>>> import numpy as np
>>> from numpy import linalg as LA
>>> np.set_printoptions(precision=1, suppress=True, linewidth=120)
>>> feats = np.cumsum(np.array([[-1, -3, -1],
...     [-3, -3, 2],
...     [1, 2, 0],
...     [-2, 1, -2],
...     [0, 1, -1],
...     [-1, -3, 2],
...     [-2, 2, 1],
...     [3, 0, -3],
...     [2, 1, 0],
...     [2, -1, 3],
...     [-1, -3, 3],
...     [1, -1, -1],
...     [0, 3, -1],
...     [2, -3, -2],
...     [-1, 2, -2],
...     [2, 0, 3],
...     [-3, -2, -1],
...     [-2, 0, 2],
...     [-1, -1, -3],
...     [-1, -2, -1],
...     [-2, 3, 2],
...     [0, 2, -1],
...     [1, 2, -1],
...     [0, -3, -1],
...     [-2, -3, 2],
...     [2, 1, -1],
...     [-1, 3, -3],
...     [-1, 0, -3],
...     [-1, -3, -1],
...     [3, 3, 0],
...     [0, 2, 2],
...     [-2, 1, -2],
...     [2, 0, 1],
...     [3, 3, 3],
...     [-1, 1, 2],
...     [1, 0, 1]]), axis=0)
>>> feats
array([[ -1,  -3,  -1],
       [ -4,  -6,   1],
       [ -3,  -4,   1],
       [ -5,  -3,  -1],
       [ -5,  -2,  -2],
       [ -6,  -5,   0],
       [ -8,  -3,   1],
       [ -5,  -3,  -2],
       [ -3,  -2,  -2],
       [ -1,  -3,   1],
       [ -2,  -6,   4],
       [ -1,  -7,   3],
       [ -1,  -4,   2],
       [  1,  -7,   0],
       [  0,  -5,  -2],
       [  2,  -5,   1],
       [ -1,  -7,   0],
       [ -3,  -7,   2],
       [ -4,  -8,  -1],
       [ -5, -10,  -2],
       [ -7,  -7,   0],
       [ -7,  -5,  -1],
       [ -6,  -3,  -2],
       [ -6,  -6,  -3],
       [ -8,  -9,  -1],
       [ -6,  -8,  -2],
       [ -7,  -5,  -5],
       [ -8,  -5,  -8],
       [ -9,  -8,  -9],
       [ -6,  -5,  -9],
       [ -6,  -3,  -7],
       [ -8,  -2,  -9],
       [ -6,  -2,  -8],
       [ -3,   1,  -5],
       [ -4,   2,  -3],
       [ -3,   2,  -2]])
>>> hat = feats @ LA.solve(feats.T @ feats, feats.T)
>>> np.allclose(hat @ hat, hat)
True
>>> np.round(LA.eigvalsh(hat), 1) + 0
array([0., 0., 0., 0., 0., 0., 0., 0., 0., 0., 0., 0., 0., 0., 0., 0., 0., 0., 0., 0., 0., 0., 0., 0., 0., 0., 0., 0.,
       0., 0., 0., 0., 0., 1., 1., 1.])
>>> LA.matrix_rank(np.eye(36) - hat)
np.int64(33)
>>> print(np.round(np.diag(hat), 1) + 0)
[0.  0.1 0.  0.  0.  0.1 0.2 0.  0.  0.  0.1 0.1 0.  0.2 0.1 0.1 0.1 0.1 0.1 0.1 0.1 0.1 0.1 0.  0.1 0.1 0.1 0.1 0.2
 0.2 0.1 0.2 0.1 0.1 0.1 0.1]
>>> Y = np.array([[1, -1, -1], [2, -1, 4], [1, 0, 2]])
>>> np.einsum("ij->j", feats)
array([-155, -163,  -71])
>>> np.einsum("ik,kj->ji", feats, Y)
array([[ -8, -15, -10, -12, -11, -16, -13, -13,  -9,  -6, -10, -12,  -7, -13, -12,  -7, -15, -15, -21, -27, -21, -18,
        -14, -21, -27, -24, -22, -26, -34, -25, -19, -21, -18,  -6,  -3,  -1],
       [  4,  10,   7,   8,   7,  11,  11,   8,   5,   4,   8,   8,   5,   6,   5,   3,   8,  10,  12,  15,  14,  12,
          9,  12,  17,  14,  12,  13,  17,  11,   9,  10,   8,   2,   2,   1],
       [-13, -18, -11,  -9,  -7, -14,  -2, -11,  -9,  -9, -14, -21, -11, -29, -24, -20, -27, -21, -30, -39, -21, -15,
        -10, -24, -30, -30, -23, -28, -41, -32, -20, -18, -18,  -3,   6,   7]])
>>> np.vstack([feats, Y.T]).shape
(39, 3)
>>> Y.T @ feats.T
array([[ -8, -15, -10, -12, -11, -16, -13, -13,  -9,  -6, -10, -12,  -7, -13, -12,  -7, -15, -15, -21, -27, -21, -18,
        -14, -21, -27, -24, -22, -26, -34, -25, -19, -21, -18,  -6,  -3,  -1],
       [  4,  10,   7,   8,   7,  11,  11,   8,   5,   4,   8,   8,   5,   6,   5,   3,   8,  10,  12,  15,  14,  12,
          9,  12,  17,  14,  12,  13,  17,  11,   9,  10,   8,   2,   2,   1],
       [-13, -18, -11,  -9,  -7, -14,  -2, -11,  -9,  -9, -14, -21, -11, -29, -24, -20, -27, -21, -30, -39, -21, -15,
        -10, -24, -30, -30, -23, -28, -41, -32, -20, -18, -18,  -3,   6,   7]])
>>> print(np.einsum("ij,ij->i", feats, feats))
[ 11  53  26  35  33  61  74  38  17  11  56  59  21  50  29  30  50  62  81 129  98  75  49  81 146 104  99 153 226
 142  94 149 104  35  29  17]
>>> np.einsum("ik,kj->ij", feats, Y)
array([[ -8,   4, -13],
       [-15,  10, -18],
       [-10,   7, -11],
       [-12,   8,  -9],
       [-11,   7,  -7],
       [-16,  11, -14],
       [-13,  11,  -2],
       [-13,   8, -11],
       [ -9,   5,  -9],
       [ -6,   4,  -9],
       [-10,   8, -14],
       [-12,   8, -21],
       [ -7,   5, -11],
       [-13,   6, -29],
       [-12,   5, -24],
       [ -7,   3, -20],
       [-15,   8, -27],
       [-15,  10, -21],
       [-21,  12, -30],
       [-27,  15, -39],
       [-21,  14, -21],
       [-18,  12, -15],
       [-14,   9, -10],
       [-21,  12, -24],
       [-27,  17, -30],
       [-24,  14, -30],
       [-22,  12, -23],
       [-26,  13, -28],
       [-34,  17, -41],
       [-25,  11, -32],
       [-19,   9, -20],
       [-21,  10, -18],
       [-18,   8, -18],
       [ -6,   2,  -3],
       [ -3,   2,   6],
       [ -1,   1,   7]])
